>>> import numpy as np
>>> import numpy.linalg as la
>>> np.set_printoptions(precision=3, suppress=True, linewidth=200)
>>> W0 = np.load("case16.npy")
>>> W0
array([[ 0,  0,  2,  0,  2,  1,  1, -2,  2, -1, -1,  2],
       [ 0,  1, -2,  1,  0, -1,  2,  0,  0,  0,  0, -1],
       [ 0,  0,  0, -1, -2,  0, -1,  0, -1, -2,  1, -2],
       [ 0,  0,  0, -1,  1, -1,  2,  2,  2, -1, -2,  2],
       [ 0,  0,  0,  0, -2,  0, -2,  0, -1, -1, -2,  2],
       [ 0,  0,  0,  0,  0,  1,  0, -1, -2,  1,  1, -1],
       [ 0,  0,  0,  0,  0,  0,  0, -2, -2, -2,  2, -1],
       [ 0,  0,  0,  0,  0,  0,  0,  1, -1,  1,  0,  2],
       [ 0,  0,  0,  0,  0,  0,  0,  0, -2,  1,  1, -1],
       [ 0,  0,  0,  0,  0,  0,  0,  0,  0,  0, -2, -1],
       [ 0,  0,  0,  0,  0,  0,  0,  0,  0,  0,  2,  0],
       [ 0,  0,  0,  0,  0,  0,  0,  0,  0,  0,  0,  1]])
>>> np.round(np.abs(la.eigvals(W0)).max(), 3)
np.float64(2.0)
>>> np.sort(np.abs(la.eigvals(W0)))
array([0., 0., 0., 0., 1., 1., 1., 1., 1., 2., 2., 2.])
>>> np.allclose(W0 @ W0.T, W0.T @ W0)
False
>>> A = np.load("out19.npy")
>>> A
array([[-2.01 , -2.991, -3.037,  0.98 ,  2.976],
       [-1.961, -3.012, -3.002,  0.973,  2.999],
       [-2.003, -2.976, -3.024,  0.998,  3.008],
       [-2.001, -2.991, -2.963,  0.99 ,  3.034],
       [-2.049, -2.999, -3.012,  0.986,  2.997],
       [-1.979, -2.98 , -3.03 ,  1.022,  3.008],
       [-1.984, -2.998, -2.962,  1.   ,  2.98 ],
       [-2.993,  1.96 ,  2.006, -3.028,  3.009],
       [-3.033,  1.994,  2.022, -3.006,  2.996],
       [-3.043,  2.027,  1.991, -3.003,  3.012],
       [-3.05 ,  2.016,  1.98 , -3.004,  2.969],
       [-3.016,  1.995,  1.985, -3.   ,  2.989],
       [-2.986,  1.999,  2.   , -2.994,  3.03 ],
       [-2.996,  1.98 ,  1.997, -2.995,  2.979]])
>>> A2 = np.c_[A[:, :1] @ np.array([[0]]), np.array([2, -2, -1, 0, 0, -1, 1, 2, 1, 2, 1, 1, 2, 0])]
>>> A2
array([[ 0.,  2.],
       [ 0., -2.],
       [ 0., -1.],
       [ 0.,  0.],
       [ 0.,  0.],
       [ 0., -1.],
       [ 0.,  1.],
       [ 0.,  2.],
       [ 0.,  1.],
       [ 0.,  2.],
       [ 0.,  1.],
       [ 0.,  1.],
       [ 0.,  2.],
       [ 0.,  0.]])
>>> la.matrix_rank(np.c_[A, A2])
np.int64(6)
>>> la.matrix_rank(A2)
np.int64(1)
>>> la.lstsq(A, A2[:, 0])[0]
array([0., 0., 0., 0., 0.])
>>> cent = A[[0, 9]].astype(float)
>>> for _ in range(4):
...     idx = la.norm(A[:, None] - cent, axis=-1).argmin(axis=1)
...     cent = np.array([A[idx == j].mean(axis=0) for j in range(2)])
... 
>>> idx
array([0, 0, 0, 0, 0, 0, 0, 1, 1, 1, 1, 1, 1, 1])
>>> cent
array([[-1.998, -2.992, -3.004,  0.993,  3.   ],
       [-3.017,  1.996,  1.997, -3.004,  2.998]])
>>> ang = np.radians(72)
>>> Rm = np.eye(5)
>>> Rm[0, 0] = Rm[4, 4] = np.cos(ang)
>>> Rm[0, 4], Rm[4, 0] = -np.sin(ang), np.sin(ang)
>>> Rm
array([[ 0.309,  0.   ,  0.   ,  0.   , -0.951],
       [ 0.   ,  1.   ,  0.   ,  0.   ,  0.   ],
       [ 0.   ,  0.   ,  1.   ,  0.   ,  0.   ],
       [ 0.   ,  0.   ,  0.   ,  1.   ,  0.   ],
       [ 0.951,  0.   ,  0.   ,  0.   ,  0.309]])
>>> A2 = cent @ Rm.T
>>> round(float(la.det(Rm)), 3), round(np.trace(Rm), 3)
(1.0, np.float64(3.618))
>>> la.svd(cent, compute_uv=False), la.svd(A2, compute_uv=False)
(array([5.923, 5.653]), array([5.923, 5.653]))
>>> np.allclose(cent @ cent.T, A2 @ A2.T)
True
>>> np.allclose(la.norm(cent, axis=1), la.norm(A2, axis=1))
True
>>> A2
array([[-3.471, -2.992, -3.004,  0.993, -0.973],
       [-3.783,  1.996,  1.997, -3.004, -1.943]])
>>> P = A @ la.solve(A.T @ A, A.T)
>>> P @ A[:, 0]
array([-2.01 , -1.961, -2.003, -2.001, -2.049, -1.979, -1.984, -2.993, -3.033, -3.043, -3.05 , -3.016, -2.986, -2.996])
>>> np.round(la.eigvalsh(P), 3) + 0
array([0., 0., 0., 0., 0., 0., 0., 0., 0., 1., 1., 1., 1., 1.])
>>> mat = np.load("m.npy")
>>> mat
array([[ 0.037,  1.084, -0.269,  0.284, -0.202,  1.19 , -0.233,  2.228,  0.834, -0.018,  0.486,  0.463,  0.229],
       [ 0.042, -0.406, -0.489, -0.77 ,  0.5  , -0.833, -0.448, -0.926, -1.603, -0.75 , -1.27 , -1.114, -0.104],
       [ 0.092,  1.028, -0.871, -0.423,  0.251,  0.724, -0.778,  2.016, -0.555, -0.805, -0.674, -0.542,  0.198],
       [-0.097, -0.84 ,  0.938,  0.6  , -0.368, -0.443,  0.841, -1.612,  0.949,  0.948,  0.968,  0.804, -0.154],
       [-0.03 , -1.052,  0.208, -0.336,  0.234, -1.19 ,  0.177, -2.17 , -0.927, -0.052, -0.571, -0.535, -0.224],
       [-0.025, -1.021,  0.154, -0.38 ,  0.262, -1.186,  0.129, -2.113, -1.004, -0.111, -0.642, -0.595, -0.218],
       [ 0.086,  0.332, -0.877, -0.807,  0.509, -0.157, -0.791,  0.559, -1.482, -1.023, -1.316, -1.124,  0.045],
       [-0.095, -0.649,  0.943,  0.709, -0.441, -0.2  ,  0.847, -1.212,  1.209,  1.011,  1.149,  0.968, -0.113],
       [ 0.066,  1.169, -0.573, -0.011, -0.014,  1.097, -0.507,  2.357,  0.281, -0.381,  0.003,  0.049,  0.238],
       [-0.096, -0.702,  0.945,  0.683, -0.423, -0.265,  0.85 , -1.323,  1.146,  0.999,  1.107,  0.929, -0.124],
       [ 0.089,  1.083, -0.824, -0.34 ,  0.197,  0.825, -0.736,  2.139, -0.381, -0.729, -0.538, -0.422,  0.211],
       [ 0.003, -0.814, -0.121, -0.577,  0.384, -1.105, -0.118, -1.723, -1.333, -0.401, -0.961, -0.863, -0.182],
       [ 0.093,  0.546, -0.929, -0.75 ,  0.469,  0.078, -0.837,  0.997, -1.317, -1.026, -1.219, -1.032,  0.09 ],
       [-0.026, -1.024,  0.159, -0.376,  0.259, -1.186,  0.134, -2.119, -0.996, -0.105, -0.635, -0.589, -0.219],
       [ 0.025, -0.6  , -0.333, -0.699,  0.458, -0.975, -0.308, -1.308, -1.515, -0.608, -1.157, -1.024, -0.142],
       [-0.092, -1.031,  0.869,  0.419, -0.248, -0.729,  0.776, -2.022,  0.547,  0.801,  0.667,  0.536, -0.198],
       [ 0.073,  1.165, -0.652, -0.102,  0.044,  1.04 , -0.578,  2.336,  0.103, -0.483, -0.146, -0.08 ,  0.234],
       [ 0.096,  0.72 , -0.946, -0.674,  0.417,  0.287, -0.85 ,  1.359, -1.124, -0.994, -1.091, -0.915,  0.128],
       [ 0.018, -0.675, -0.264, -0.663,  0.436, -1.024, -0.246, -1.455, -1.463, -0.542, -1.098, -0.976, -0.156],
       [ 0.021,  0.993, -0.109,  0.415, -0.283,  1.179, -0.089,  2.061,  1.064,  0.16 ,  0.698,  0.643,  0.214],
       [-0.077, -1.156,  0.694,  0.154, -0.077, -1.001,  0.617, -2.311,  0.001,  0.54 ,  0.232,  0.154, -0.231],
       [ 0.047,  1.128, -0.375,  0.189, -0.142,  1.176, -0.328,  2.304,  0.66 , -0.14 ,  0.33 ,  0.33 ,  0.235],
       [-0.015,  0.699,  0.241,  0.65 , -0.428,  1.039,  0.226,  1.5  ,  1.445,  0.52 ,  1.078,  0.96 ,  0.16 ],
       [-0.062, -1.166,  0.535, -0.03 ,  0.041, -1.119,  0.473, -2.358, -0.36 ,  0.333, -0.071, -0.107, -0.238],
       [-0.095, -0.972,  0.901,  0.487, -0.293, -0.634,  0.806, -1.895,  0.694,  0.86 ,  0.78 ,  0.636, -0.185]])
>>> Uu, sigma, vt = la.svd(mat)
>>> evecs = vt[:(sigma > 1e-8).sum()]
>>> rng = np.random.default_rng(69738)
>>> x0 = mat[15] + -1 * mat[20] + rng.integers(2) * np.eye(13)[1]
>>> x0
array([-0.015,  1.125,  0.175,  0.264, -0.171,  0.272,  0.16 ,  0.289,  0.547,  0.262,  0.436,  0.382,  0.033])
>>> la.matrix_rank(np.vstack([mat, x0]))
np.int64(3)
>>> round(float(la.norm(x0 - evecs.T @ evecs @ x0)), 3)
0.921
>>> np.allclose(mat[:-1].T @ la.lstsq(mat[:-1].T, mat[-1])[0], mat[-1])
True
>>> round(float(np.trace(la.pinv(mat) @ mat)), 3)
2.0
>>> np.abs(np.diag(la.qr(mat)[1])) > 1e-9
array([ True,  True, False, False, False, False, False, False, False, False, False, False, False])
>>> la.lstsq(mat[:-1].T, mat[-1])[2]
np.int32(2)
>>> Uu, sigma, vt = la.svd(A)
>>> sigma
array([15.672, 14.957,  0.106,  0.071,  0.057])
>>> A2 = Uu[:, :2] @ np.diag(sigma[:2]) @ vt[:2]
>>> la.matrix_rank(A2)
np.int64(2)
>>> round(float(la.norm(A - A2, 2)), 3), round(sigma[2], 3)
(0.106, np.float64(0.106))
>>> x0 = np.array([3, 3, 2, 2, 1, 3, 1, 0, 0, 0, 3, 1, 0])
>>> mat @ np.eye(13)[6]
array([-0.233, -0.448, -0.778,  0.841,  0.177,  0.129, -0.791,  0.847, -0.507,  0.85 , -0.736, -0.118, -0.837,  0.134, -0.308,  0.776, -0.578, -0.85 , -0.246, -0.089,  0.617, -0.328,  0.226,  0.473,
        0.806])
>>> la.norm(mat @ x0) <= la.norm(mat, 2) * la.norm(x0) + 1e-9
np.True_
>>> (mat @ x0).argmax()
np.int64(22)
>>> A2 = mat / np.sqrt((mat ** 2).mean(axis=1, keepdims=True))
>>> la.matrix_rank(mat - mat.mean(axis=1, keepdims=True))
np.int64(2)
>>> F = np.loadtxt("a.csv", delimiter=",")
>>> F
array([[ -2.,   1.,  -2.],
       [  0.,  -1.,  -3.],
       [  1.,  -2.,  -3.],
       [  0.,  -1.,  -3.],
       [ -1.,  -3.,  -2.],
       [  0.,  -2.,  -3.],
       [  2.,   0.,  -3.],
       [  0.,   1.,  -4.],
       [ -2.,   1.,  -2.],
       [  0.,  -1.,  -4.],
       [ -2.,  -3.,  -4.],
       [ -1.,  -5.,  -3.],
       [ -3.,  -3.,  -5.],
       [ -5.,  -4.,  -5.],
       [ -7.,  -4.,  -5.],
       [ -8.,  -2.,  -3.],
       [ -6.,   0.,  -3.],
       [ -5.,   0.,  -1.],
       [ -4.,  -2.,  -3.],
       [ -4.,  -3.,  -4.],
       [ -3.,  -2.,  -2.],
       [ -5.,  -2.,  -2.],
       [ -3.,   0.,   0.],
       [ -2.,  -1.,   1.],
       [ -4.,  -1.,   1.],
       [ -2.,   0.,   2.],
       [ -1.,   0.,   4.],
       [  1.,  -1.,   2.],
       [  3.,  -2.,   0.],
       [  4.,  -4.,  -2.],
       [  2.,  -6.,  -3.],
       [  4.,  -6.,  -5.],
       [  4.,  -4.,  -5.],
       [  4.,  -2.,  -5.],
       [  3.,   0.,  -4.],
       [  3.,  -2.,  -3.],
       [  1.,  -2.,  -5.],
       [  3.,  -2.,  -3.],
       [  3.,  -2.,  -4.],
       [  5.,   0.,  -6.],
       [  6.,   0.,  -8.],
       [  5.,  -2.,  -9.],
       [  3.,  -2.,  -9.],
       [  3.,  -2., -10.],
       [  5.,  -2., -10.]])
>>> A2 = F[0, 0] * F[1:] - np.outer(F[1:, 0], F[0])
>>> A2
array([[  0.,   2.,   6.],
       [  0.,   3.,   8.],
       [  0.,   2.,   6.],
       [  0.,   7.,   2.],
       [  0.,   4.,   6.],
       [  0.,  -2.,  10.],
       [  0.,  -2.,   8.],
       [  0.,   0.,   0.],
       [  0.,   2.,   8.],
       [  0.,   8.,   4.],
       [  0.,  11.,   4.],
       [  0.,   9.,   4.],
       [  0.,  13.,   0.],
       [  0.,  15.,  -4.],
       [  0.,  12., -10.],
       [  0.,   6.,  -6.],
       [  0.,   5.,  -8.],
       [  0.,   8.,  -2.],
       [  0.,  10.,   0.],
       [  0.,   7.,  -2.],
       [  0.,   9.,  -6.],
       [  0.,   3.,  -6.],
       [  0.,   4.,  -6.],
       [  0.,   6., -10.],
       [  0.,   2.,  -8.],
       [  0.,   1., -10.],
       [  0.,   1.,  -2.],
       [  0.,   1.,   6.],
       [  0.,   4.,  12.],
       [  0.,  10.,  10.],
       [  0.,   8.,  18.],
       [  0.,   4.,  18.],
       [  0.,   0.,  18.],
       [  0.,  -3.,  14.],
       [  0.,   1.,  12.],
       [  0.,   3.,  12.],
       [  0.,   1.,  12.],
       [  0.,   1.,  14.],
       [  0.,  -5.,  22.],
       [  0.,  -6.,  28.],
       [  0.,  -1.,  28.],
       [  0.,   1.,  24.],
       [  0.,   1.,  26.],
       [  0.,  -1.,  30.]])
>>> F[:, 0] / F[0, 0]
array([ 1. , -0. , -0.5, -0. ,  0.5, -0. , -1. , -0. ,  1. , -0. ,  1. ,  0.5,  1.5,  2.5,  3.5,  4. ,  3. ,  2.5,  2. ,  2. ,  1.5,  2.5,  1.5,  1. ,  2. ,  1. ,  0.5, -0.5, -1.5, -2. , -1. , -2. ,
       -2. , -2. , -1.5, -1.5, -0.5, -1.5, -1.5, -2.5, -3. , -2.5, -1.5, -1.5, -2.5])
>>> K = np.load("run19.npy")
>>> K
array([[ 54,  17,   2,  -9, -50,  20,  -8],
       [ 17,  18,  16,  -4, -12,   1,  -9],
       [  2,  16,  19,   0,   1,  -6, -10],
       [ -9,  -4,   0,  14,  -4,  -5, -11],
       [-50, -12,   1,  -4,  59, -18,  18],
       [ 20,   1,  -6,  -5, -18,  10,   2],
       [ -8,  -9, -10, -11,  18,   2,  18]])
>>> Uu, sigma, vt = la.svd(K)
>>> evecs = vt[:(sigma > 1e-8).sum()]
>>> x0 = K[4] + 5 * K[5] + rng.integers(2) * np.eye(7)[5]
>>> x0
array([ 50.,  -7., -29., -29., -31.,  33.,  28.])
>>> np.round(la.norm(x0 - evecs.T @ evecs @ x0), 3)
np.float64(0.923)
>>> la.matrix_rank(np.vstack([K, x0]))
np.int64(4)
